% python3 -q
>>> import numpy as np
>>> np.set_printoptions(precision=2, suppress=True, linewidth=140)
>>> arr = np.loadtxt("case13.csv", delimiter=",")
>>> arr
array([[  0.12,   0.04,  -0.01,   0.21,  -0.22,  -0.19,  -0.41,   0.22,   0.26,  -0.11,  -0.5 ,  -0.67,   0.35],
       [ -2.53,   5.84,  -0.18,   0.3 ,  -5.5 ,   5.92,  -3.16,  -6.24,   6.48,  -5.93,   2.99,  -3.12,   3.09],
       [  0.45,   0.08,   0.25,   0.18,  -0.36,  -0.3 ,  -0.02,  -0.1 ,  -0.32,  -0.21,   0.19,   0.16,  -0.18],
       [ -2.07,   4.44,  -0.07,  -0.03,  -3.79,   3.88,  -2.29,  -4.31,   4.35,  -4.28,   1.76,  -2.19,   1.94],
       [ -5.42,   9.63,  -0.26,  -0.1 , -10.46,  10.27,  -5.69,  -9.6 ,  10.  , -10.14,   5.1 ,  -5.18,   4.82],
       [  4.66,  -9.61,   0.03,  -0.1 ,   9.98,  -9.83,   5.46,   9.65,  -9.99,  10.18,  -5.29,   4.94,  -4.92],
       [  4.84,  -9.72,  -0.44,  -0.14,   9.71,  -9.89,   4.58,  10.31, -10.23,  10.52,  -4.69,   5.12,  -4.76],
       [ -3.02,   6.17,  -0.21,   0.55,  -6.15,   5.44,  -3.36,  -5.46,   6.1 ,  -6.33,   3.04,  -3.26,   2.94],
       [  0.78,  -1.95,   0.23,   0.26,   2.33,  -1.61,   0.33,   2.38,  -2.07,   2.45,  -0.84,   1.09,  -0.7 ],
       [  0.84,  -2.2 ,  -0.75,  -0.49,   2.27,  -1.87,   0.89,   1.7 ,  -2.1 ,   1.87,  -1.2 ,   1.14,  -1.21],
       [  4.05,  -8.13,   0.14,  -0.02,   8.24,  -8.41,   3.7 ,   8.07,  -7.55,   8.6 ,  -4.4 ,   3.67,  -4.13],
       [ -0.78,   1.97,   0.03,  -0.14,  -1.95,   1.86,  -1.27,  -2.  ,   0.98,  -2.35,   0.92,  -0.69,   1.2 ],
       [ -2.88,   6.12,   0.38,  -0.22,  -5.57,   5.9 ,  -3.09,  -6.11,   5.99,  -5.96,   3.63,  -3.45,   2.83],
       [  0.81,  -1.74,   0.01,   0.07,   1.93,  -1.76,   0.97,   1.88,  -2.  ,   2.45,  -1.4 ,   1.49,  -1.12]])
>>> M2 = arr / np.sqrt((arr ** 2).mean(axis=1, keepdims=True))
>>> print(np.linalg.matrix_rank(M2) == np.linalg.matrix_rank(arr))
True
>>> vec = np.array([0, 0, 4, 5, 3, 0, 4, 5, 0, 0, 3, 2, 2])
>>> h = np.maximum(arr @ vec, 0)
>>> print(np.tanh(arr @ vec))
[-0.98 -1.    0.65 -1.   -1.    1.    1.   -1.    1.    1.    1.   -1.   -1.    1.  ]
>>> np.flatnonzero(h > 1e-9)
array([ 2,  5,  6,  8,  9, 10, 13])
>>> h
array([ 0.  ,  0.  ,  0.77,  0.  ,  0.  , 83.82, 83.19,  0.  , 20.69,  9.68, 66.21,  0.  ,  0.  , 16.  ])
>>> print(np.maximum(arr @ (3 * vec), 0))
[  0.     0.     2.31   0.     0.   251.46 249.57   0.    62.07  29.04 198.63   0.     0.    48.  ]
>>> u, g = arr[1], arr[8]
>>> round(u @ u, 2)
np.float64(260.23)
>>> pr = (u @ g) / (u @ u) * u
>>> pr
array([ 0.85, -1.97,  0.06, -0.1 ,  1.85, -1.99,  1.06,  2.1 , -2.18,  2.  , -1.01,  1.05, -1.04])
>>> g - pr
array([-0.07,  0.02,  0.17,  0.36,  0.48,  0.38, -0.73,  0.28,  0.11,  0.45,  0.17,  0.04,  0.34])
>>> round(float(np.linalg.norm(u + g) ** 2 + np.linalg.norm(u - g) ** 2), 2)
582.45
>>> M2 = np.c_[arr[:, :10] @ np.array([[1, 1, 2, 2, -1, 0, -1, 0, 1, 1],
...     [1, -1, 2, -2, 1, 2, -2, 2, 1, -2],
...     [0, -2, -2, -2, -1, 1, 1, 1, 2, -1],
...     [-1, -2, 2, 1, -1, 0, 2, 1, -1, -1],
...     [2, -1, 2, 1, -2, 0, -2, -2, 2, 2],
...     [0, 1, -2, -1, -1, -1, -2, -2, 2, -1],
...     [2, -1, 1, 0, 2, 2, -2, -1, -1, -1],
...     [0, 1, -2, -1, 1, -2, -2, 0, 1, 2],
...     [-1, -2, 1, 2, 1, 1, 1, 0, 1, 2],
...     [-1, -2, 0, 1, -2, 0, -2, -2, 2, -2]]), np.array([0, 0, 1, 2, 0, 1, 1, 1, 0, 1, 1, 1, 0, 0])]
>>> M2
array([[ -1.46,   0.04,   0.11,   0.55,   0.23,  -0.74,   1.89,   1.73,  -0.22,   1.18,   0.  ],
       [-14.86,  -1.37,   0.54, -14.23,  19.11,  18.22,  27.57,  25.98,  -4.97, -15.75,   0.  ],
       [  0.12,   0.55,   0.66,  -0.39,   0.18,   0.55,   1.66,   2.35,  -1.29,  -0.96,   1.  ],
       [ -9.83,  -0.8 ,   0.16, -11.85,  14.33,  13.32,  18.99,  19.45,  -3.79, -11.38,   2.  ],
       [-27.85,   2.77,  -9.21, -30.95,  35.36,  26.55,  46.94,  45.25, -10.78, -28.74,   0.  ],
       [ 25.84,  -1.59,   5.63,  28.74, -34.11, -27.73, -46.48, -45.41,  10.07,  27.24,   1.  ],
       [ 23.55,   1.27,   3.77,  29.21, -35.31, -31.68, -46.81, -45.28,  10.56,  28.71,   1.  ],
       [-16.19,   0.08,  -1.7 , -17.67,  22.29,  16.99,  29.39,  30.12,  -7.9 , -16.14,   1.  ],
       [  3.51,  -0.9 ,  -0.9 ,   5.13, -10.2 ,  -8.23,  -9.96, -10.08,   5.35,   5.85,   0.  ],
       [  5.68,   2.65,   1.47,   7.2 ,  -6.83,  -7.  ,  -9.99, -11.07,   0.88,   7.46,   1.  ],
       [ 18.77,  -2.44,   4.83,  26.14, -29.65, -24.  , -35.64, -36.7 ,   9.9 ,  25.22,   1.  ],
       [ -3.74,   3.29,  -1.87,  -7.9 ,   6.04,   4.55,   8.99,   9.98,  -3.24,  -6.44,   1.  ],
       [-13.89,  -0.93,  -2.54, -18.32,  19.7 ,  18.75,  26.23,  26.75,  -4.07, -17.55,   0.  ],
       [  4.35,  -1.29,   0.85,   5.41,  -7.81,  -5.53, -10.12,  -9.61,   3.17,   3.72,   0.  ]])
>>> print(np.round(np.linalg.norm(M2 - arr @ np.linalg.lstsq(arr, M2)[0], axis=0), 2) + 0)
[0.   0.   0.   0.   0.   0.   0.   0.   0.   0.   1.03]
>>> np.linalg.norm(np.linalg.qr(arr)[0].T @ M2, axis=0) ** 2 / ((M2 ** 2).sum(axis=0) + 1e-12)
array([1. , 1. , 1. , 1. , 1. , 1. , 1. , 1. , 1. , 1. , 0.9])
>>> np.round(np.linalg.lstsq(arr, M2[:, 0])[0], 2) + 0
array([ 1.,  1.,  0., -1.,  2.,  0.,  2.,  0., -1., -1.,  0.,  0.,  0.])
>>> M = np.array([[1, 1, -1, -1, -1, -1, 1, 1],
...     [1, -1, -1, 1, 1, -1, -1, 1],
...     [1, 1, 1, 1, -1, -1, -1, -1],
...     [1, -1, 1, -1, -1, 1, -1, 1],
...     [1, 1, 1, 1, 1, 1, 1, 1],
...     [1, -1, 1, -1, 1, -1, 1, -1],
...     [1, 1, -1, -1, 1, 1, -1, -1],
...     [1, -1, -1, 1, -1, 1, 1, -1]])
>>> M2 = M / np.linalg.norm(M, axis=1, keepdims=True)
>>> cov = M2 @ M2.T
>>> (np.abs(cov) > 0.9).astype(int)
array([[1, 0, 0, 0, 0, 0, 0, 0],
       [0, 1, 0, 0, 0, 0, 0, 0],
       [0, 0, 1, 0, 0, 0, 0, 0],
       [0, 0, 0, 1, 0, 0, 0, 0],
       [0, 0, 0, 0, 1, 0, 0, 0],
       [0, 0, 0, 0, 0, 1, 0, 0],
       [0, 0, 0, 0, 0, 0, 1, 0],
       [0, 0, 0, 0, 0, 0, 0, 1]])
>>> print(cov[7].round(2) + 0)
[0. 0. 0. 0. 0. 0. 0. 1.]
>>> vec = np.array([2, 5, 0, 3, 2, 6, 1, 1])
>>> target = M @ vec
>>> target
array([ -2,  -4,   0,  -2,  20, -10,  10,   4])
>>> np.linalg.solve(M, target + M[:, 2])
array([2., 5., 1., 3., 2., 6., 1., 1.])
>>> np.linalg.solve(M.T, M[2])
array([ 0., -0.,  1., -0.,  0., -0., -0., -0.])
>>> print(np.linalg.solve(M, target))
[2. 5. 0. 3. 2. 6. 1. 1.]
>>> print(np.linalg.solve(M, 2 * target))
[ 4. 10.  0.  6.  4. 12.  2.  2.]
>>> u = np.array([-3, 3, 1, 2, -1, -2, 3, -1])
>>> M2 = M + np.outer(u, np.eye(8)[3])
>>> print(np.linalg.matrix_rank(np.linalg.inv(M2) - np.linalg.inv(M), tol=1e-8))
1
>>> M2
array([[ 1.,  1., -1., -4., -1., -1.,  1.,  1.],
       [ 1., -1., -1.,  4.,  1., -1., -1.,  1.],
       [ 1.,  1.,  1.,  2., -1., -1., -1., -1.],
       [ 1., -1.,  1.,  1., -1.,  1., -1.,  1.],
       [ 1.,  1.,  1.,  0.,  1.,  1.,  1.,  1.],
       [ 1., -1.,  1., -3.,  1., -1.,  1., -1.],
       [ 1.,  1., -1.,  2.,  1.,  1., -1., -1.],
       [ 1., -1., -1.,  0., -1.,  1.,  1., -1.]])
>>> np.round(np.linalg.det(M2) / np.linalg.det(M), 2), round(float(1 + np.linalg.solve(M, u)[3]), 2)
(np.float64(1.25), 1.25)
>>> t3 = np.stack([M, 3 * M, M[::-1]])
>>> np.linalg.matrix_rank(t3)
array([8, 8, 8])
>>> np.einsum("bij,cij->bc", t3, t3)
array([[ 64, 192,   0],
       [192, 576,   0],
       [  0,   0,  64]])
